% python3 -q
>>> import numpy as np
>>> np.set_printoptions(precision=2, suppress=True, linewidth=140)
>>> m1 = np.loadtxt("x.csv", delimiter=",")
>>> m1
array([[ 0.,  0.,  0.,  0.,  0.,  2.,  2., -1.,  1.],
       [-2.,  1.,  2., -2., -2., -2.,  2.,  2., -2.],
       [ 1., -2.,  1., -2.,  0., -1., -1., -1., -1.],
       [ 0.,  2.,  2.,  0.,  2.,  0., -1.,  0., -1.],
       [-2.,  0., -1.,  2.,  0.,  2.,  0.,  2., -1.],
       [-2.,  1.,  1., -2., -1.,  1., -1.,  0.,  0.],
       [ 1.,  0., -2., -1., -2.,  1.,  2.,  0.,  0.],
       [ 2., -1.,  2., -2.,  1., -1.,  1., -2.,  0.],
       [-1., -2.,  0.,  0.,  1.,  1.,  0.,  0.,  0.],
       [ 1., -1., -1.,  2.,  1., -2.,  0.,  2., -1.],
       [-2., -1.,  2.,  0.,  1.,  0., -2., -2., -2.],
       [ 2.,  2.,  0.,  0.,  0.,  0., -1., -2.,  0.],
       [ 6., -3., -6.,  6.,  6.,  8., -4., -7.,  7.]])
>>> Y = np.c_[m1[:, :1] @ np.array([[-3]]), np.array([1, 3, 0, 0, 0, 0, 0, 1, 0, 2, 3, 2, 0])]
>>> Y
array([[  0.,   1.],
       [  6.,   3.],
       [ -3.,   0.],
       [  0.,   0.],
       [  6.,   0.],
       [  6.,   0.],
       [ -3.,   0.],
       [ -6.,   1.],
       [  3.,   0.],
       [ -3.,   2.],
       [  6.,   3.],
       [ -6.,   2.],
       [-18.,   0.]])
>>> np.round(np.linalg.norm(Y - m1 @ np.linalg.lstsq(m1, Y)[0], axis=0), 2) + 0
array([0.  , 3.59])
>>> Q, r_ = np.linalg.qr(m1)
>>> abs(r_[0, 0]), round(np.linalg.norm(m1[:, 0]), 2)
(np.float64(8.0), np.float64(8.0))
>>> np.round(Q.T @ Q, 2) + 0
array([[1., 0., 0., 0., 0., 0., 0., 0., 0.],
       [0., 1., 0., 0., 0., 0., 0., 0., 0.],
       [0., 0., 1., 0., 0., 0., 0., 0., 0.],
       [0., 0., 0., 1., 0., 0., 0., 0., 0.],
       [0., 0., 0., 0., 1., 0., 0., 0., 0.],
       [0., 0., 0., 0., 0., 1., 0., 0., 0.],
       [0., 0., 0., 0., 0., 0., 1., 0., 0.],
       [0., 0., 0., 0., 0., 0., 0., 1., 0.],
       [0., 0., 0., 0., 0., 0., 0., 0., 1.]])
>>> Q.shape, r_.shape
((13, 9), (9, 9))
>>> np.allclose(r_.T @ r_, m1.T @ m1)
True
>>> feats = np.load("layer16.npy")
>>> feats.round(2) + 0
array([[ -4.49, -10.45, -11.32, -10.79,  -3.88],
       [ -4.42, -10.29, -11.1 , -10.64,  -3.78],
       [ -3.32,  -7.66,  -7.72,  -8.26,  -2.34],
       [ -2.56,  -5.85,  -5.44,  -6.62,  -1.43],
       [ -1.89,  -4.21,  -3.46,  -5.11,  -0.71],
       [ -1.73,  -3.81,  -2.98,  -4.73,  -0.55],
       [ -1.29,  -2.73,  -1.76,  -3.71,  -0.18],
       [ -0.05,  -0.05,   0.  ,  -0.14,  -0.04],
       [  0.  ,   0.  ,   0.  ,   0.  ,   0.  ],
       [  0.34,   0.36,   0.18,   0.94,   0.49],
       [  1.  ,   1.16,   1.07,   2.54,   1.75],
       [  3.37,   4.56,   5.82,   7.81,   6.81],
       [  6.03,   8.73,  11.97,  13.45,  12.6 ],
       [  7.4 ,  10.95,  15.3 ,  16.33,  15.61],
       [  9.07,  13.69,  19.43,  19.8 ,  19.24]])
>>> round(np.trace(np.linalg.pinv(feats) @ feats), 2)
np.float64(3.0)
>>> np.round(feats @ np.linalg.pinv(feats) @ feats, 2) + 0
array([[ -4.49, -10.45, -11.32, -10.79,  -3.88],
       [ -4.42, -10.29, -11.1 , -10.64,  -3.78],
       [ -3.32,  -7.66,  -7.72,  -8.26,  -2.34],
       [ -2.56,  -5.85,  -5.44,  -6.62,  -1.43],
       [ -1.89,  -4.21,  -3.46,  -5.11,  -0.71],
       [ -1.73,  -3.81,  -2.98,  -4.73,  -0.55],
       [ -1.29,  -2.73,  -1.76,  -3.71,  -0.18],
       [ -0.05,  -0.05,   0.  ,  -0.14,  -0.04],
       [  0.  ,   0.  ,   0.  ,   0.  ,   0.  ],
       [  0.34,   0.36,   0.18,   0.94,   0.49],
       [  1.  ,   1.16,   1.07,   2.54,   1.75],
       [  3.37,   4.56,   5.82,   7.81,   6.81],
       [  6.03,   8.73,  11.97,  13.45,  12.6 ],
       [  7.4 ,  10.95,  15.3 ,  16.33,  15.61],
       [  9.07,  13.69,  19.43,  19.8 ,  19.24]])
>>> np.linalg.lstsq(feats[:-1].T, feats[-1])[2]
np.int32(3)
>>> np.allclose(feats[:-1].T @ np.linalg.lstsq(feats[:-1].T, feats[-1])[0], feats[-1])
True
>>> r = np.linalg.matrix_rank(feats)
>>> r
np.int64(3)
>>> ns = np.linalg.svd(feats)[2][r:].T
>>> [int(np.linalg.matrix_rank(feats[:i])) for i in range(1, len(feats) + 1)]
[1, 2, 3, 3, 3, 3, 3, 3, 3, 3, 3, 3, 3, 3, 3]
>>> np.linalg.matrix_rank(feats.T @ feats), np.linalg.matrix_rank(feats @ feats.T)
(np.int64(3), np.int64(3))
>>> np.allclose(feats @ ns, 0)
True
>>> ns.shape
(5, 2)
>>> z = feats[:, 4] > np.median(feats[:, 4])
>>> r0 = feats[z].mean(axis=0) - feats[~z].mean(axis=0)
>>> round(float((((feats - feats.mean(axis=0)) @ r0 > 0) == z).mean()), 2)
0.87
>>> np.argsort(-np.abs(r0).round(6), kind="stable")
array([3, 2, 1, 4, 0])
>>> D = np.linalg.norm(feats[:, None] - feats[None], axis=-1)
>>> D[0]
array([ 0.  ,  0.33,  5.56,  9.1 , 12.24, 13.  , 15.  , 19.6 , 19.73, 20.71, 22.97, 32.27, 43.36, 49.23, 56.41])
>>> D.shape
(15, 15)
>>> A = np.array([[3, 2, 5, 5, 3],
...     [3, 2, 5, 5, 3],
...     [9, 8, 11, 11, 9],
...     [-2, -3, 0, 0, -2],
...     [1, 0, 3, 3, 1],
...     [2, 1, 4, 4, 2],
...     [2, 1, 4, 4, 2],
...     [-1, -2, 1, 1, -1],
...     [1, 0, 3, 3, 1],
...     [0, -1, 2, 2, 0],
...     [8, 7, 10, 10, 8]])
>>> G = np.cov(A, rowvar=False)
>>> np.round(np.linalg.eigvalsh(G)[::-1], 2) + 0
array([58.27,  0.  ,  0.  ,  0.  ,  0.  ])
>>> np.polyfit(A[:, 2], A[:, 1], 1)
array([ 1., -3.])
>>> np.argwhere(np.triu(np.abs(np.corrcoef(A.T)) > 0.8, 1))
array([[0, 1],
       [0, 2],
       [0, 3],
       [0, 4],
       [1, 2],
       [1, 3],
       [1, 4],
       [2, 3],
       [2, 4],
       [3, 4]])
>>> G
array([[11.65, 11.65, 11.65, 11.65, 11.65],
       [11.65, 11.65, 11.65, 11.65, 11.65],
       [11.65, 11.65, 11.65, 11.65, 11.65],
       [11.65, 11.65, 11.65, 11.65, 11.65],
       [11.65, 11.65, 11.65, 11.65, 11.65]])
>>> np.median(A, axis=0)
array([2., 1., 4., 4., 2.])
>>> A.std(axis=0)
array([3.26, 3.26, 3.26, 3.26, 3.26])
>>> np.corrcoef(A[:, 2], A[:, 1])[0, 1]
np.float64(1.0)
>>> D = np.linalg.norm(A[:, None] - A[None], axis=-1)
>>> np.flatnonzero(D[3] < D.mean() / 2)
array([3, 7])
>>> D[:5, :5]
array([[ 0.  ,  0.  , 13.42, 11.18,  4.47],
       [ 0.  ,  0.  , 13.42, 11.18,  4.47],
       [13.42, 13.42,  0.  , 24.6 , 17.89],
       [11.18, 11.18, 24.6 ,  0.  ,  6.71],
       [ 4.47,  4.47, 17.89,  6.71,  0.  ]])
>>> D.shape
(11, 11)
>>> np.unravel_index(D.round(6).argmax(), D.shape)
(np.int64(2), np.int64(3))
>>> J = np.load("m.npy")
>>> J
array([[ 1.03,  2.6 ,  1.74, -0.98, -1.78,  0.14,  0.14, -0.08, -2.11],
       [-0.19, -0.97,  1.1 , -0.63,  0.43,  0.72,  0.24,  0.3 ,  0.27],
       [-2.34, -3.59, -0.18,  1.2 ,  1.37, -0.84,  0.4 ,  0.56,  1.51],
       [-2.29, -3.35,  3.16, -0.32,  0.51,  0.02,  1.02,  1.08,  0.12],
       [-0.62, -0.85, -2.1 ,  1.3 ,  0.71, -0.88, -0.28, -0.2 ,  1.07],
       [ 3.22,  5.67, -0.56, -1.05, -2.31,  0.42, -0.7 , -0.98, -2.38],
       [ 0.59,  0.  , -3.44,  1.03,  1.12, -0.16, -0.76, -0.62,  1.64]])
>>> left, s, vt = np.linalg.svd(J)
>>> V = vt[:(s > 1e-8).sum()]
>>> rng = np.random.default_rng(89)
>>> vec = J[5] + -3 * J[1] + rng.integers(2) * np.eye(9)[5]
>>> vec
array([ 3.79,  8.58, -3.86,  0.84, -3.6 , -0.74, -1.42, -1.88, -3.19])
>>> np.linalg.matrix_rank(np.vstack([J, vec]))
np.int64(4)
>>> np.diag(V.T @ V)
array([0.36, 0.58, 0.69, 0.29, 0.25, 0.43, 0.05, 0.04, 0.31])
>>> np.allclose(V.T @ V @ vec, vec)
False
>>> round(np.linalg.norm(J, 2) / np.linalg.norm(J), 2)
np.float64(0.84)
>>> np.linalg.matrix_rank(J, rtol=0.1)
np.int64(3)
>>> Y = J / np.sqrt((J ** 2).mean(axis=1, keepdims=True))
>>> np.linalg.norm(Y, axis=1)
array([3., 3., 3., 3., 3., 3., 3.])
>>> np.linalg.matrix_rank(Y) == np.linalg.matrix_rank(J)
np.True_
>>> Y[2]
array([-1.4 , -2.15, -0.11,  0.72,  0.82, -0.5 ,  0.24,  0.33,  0.9 ])
>>> data = np.load("a.npy")
>>> data
array([[ 1.65,  0.28,  1.17, -1.09,  0.2 ,  0.61, -1.25, -0.46,  1.21, -0.06],
       [-0.07, -1.45,  0.43,  0.81, -0.19, -0.56,  1.52,  1.43, -1.11,  0.37],
       [ 1.77,  0.07,  1.34, -1.05,  0.19,  0.57, -1.11, -0.28,  1.14, -0.01],
       [ 0.97,  0.97,  0.42, -1.07,  0.22,  0.65, -1.55, -1.06,  1.31, -0.24],
       [-0.14,  1.51, -0.62, -0.73,  0.17,  0.51, -1.46, -1.47,  1.03, -0.39],
       [ 1.03, -1.58,  1.32,  0.26, -0.09, -0.27,  1.02,  1.44, -0.54,  0.41],
       [-1.73,  1.26, -1.75,  0.32, -0.02, -0.06, -0.28, -1.03, -0.13, -0.33],
       [-1.9 ,  0.99, -1.79,  0.56, -0.07, -0.21,  0.1 , -0.75, -0.43, -0.26],
       [-1.3 , -0.69, -0.77,  1.11, -0.22, -0.65,  1.46,  0.82, -1.3 ,  0.17],
       [ 0.02,  1.46, -0.47, -0.79,  0.18,  0.55, -1.51, -1.44,  1.09, -0.38],
       [ 1.16,  0.81,  0.62, -1.1 ,  0.22,  0.66, -1.51, -0.93,  1.31, -0.2 ],
       [-1.19,  1.55, -1.43, -0.15,  0.07,  0.21, -0.9 , -1.39,  0.42, -0.4 ],
       [ 0.52,  1.25, -0.02, -0.97,  0.21,  0.62, -1.58, -1.29,  1.24, -0.32],
       [ 0.24, -1.53,  0.69,  0.69, -0.16, -0.49,  1.43,  1.48, -0.99,  0.4 ],
       [ 1.82, -0.02,  1.4 , -1.03,  0.18,  0.55, -1.04, -0.19,  1.09,  0.02]])
>>> blk = np.stack([data, 3 * data, data[::-1]])
>>> (blk @ data.T).shape
(3, 15, 15)
>>> data @ np.linalg.pinv(data) @ data
array([[ 1.65,  0.28,  1.17, -1.09,  0.2 ,  0.61, -1.25, -0.46,  1.21, -0.06],
       [-0.07, -1.45,  0.43,  0.81, -0.19, -0.56,  1.52,  1.43, -1.11,  0.37],
       [ 1.77,  0.07,  1.34, -1.05,  0.19,  0.57, -1.11, -0.28,  1.14, -0.01],
       [ 0.97,  0.97,  0.42, -1.07,  0.22,  0.65, -1.55, -1.06,  1.31, -0.24],
       [-0.14,  1.51, -0.62, -0.73,  0.17,  0.51, -1.46, -1.47,  1.03, -0.39],
       [ 1.03, -1.58,  1.32,  0.26, -0.09, -0.27,  1.02,  1.44, -0.54,  0.41],
       [-1.73,  1.26, -1.75,  0.32, -0.02, -0.06, -0.28, -1.03, -0.13, -0.33],
       [-1.9 ,  0.99, -1.79,  0.56, -0.07, -0.21,  0.1 , -0.75, -0.43, -0.26],
       [-1.3 , -0.69, -0.77,  1.11, -0.22, -0.65,  1.46,  0.82, -1.3 ,  0.17],
       [ 0.02,  1.46, -0.47, -0.79,  0.18,  0.55, -1.51, -1.44,  1.09, -0.38],
       [ 1.16,  0.81,  0.62, -1.1 ,  0.22,  0.66, -1.51, -0.93,  1.31, -0.2 ],
       [-1.19,  1.55, -1.43, -0.15,  0.07,  0.21, -0.9 , -1.39,  0.42, -0.4 ],
       [ 0.52,  1.25, -0.02, -0.97,  0.21,  0.62, -1.58, -1.29,  1.24, -0.32],
       [ 0.24, -1.53,  0.69,  0.69, -0.16, -0.49,  1.43,  1.48, -0.99,  0.4 ],
       [ 1.82, -0.02,  1.4 , -1.03,  0.18,  0.55, -1.04, -0.19,  1.09,  0.02]])
>>> np.allclose(data[:-1].T @ np.linalg.lstsq(data[:-1].T, data[-1])[0], data[-1])
True
>>> np.abs(np.diag(np.linalg.qr(data)[1])) > 1e-9
array([ True,  True, False, False, False, False, False, False, False, False])
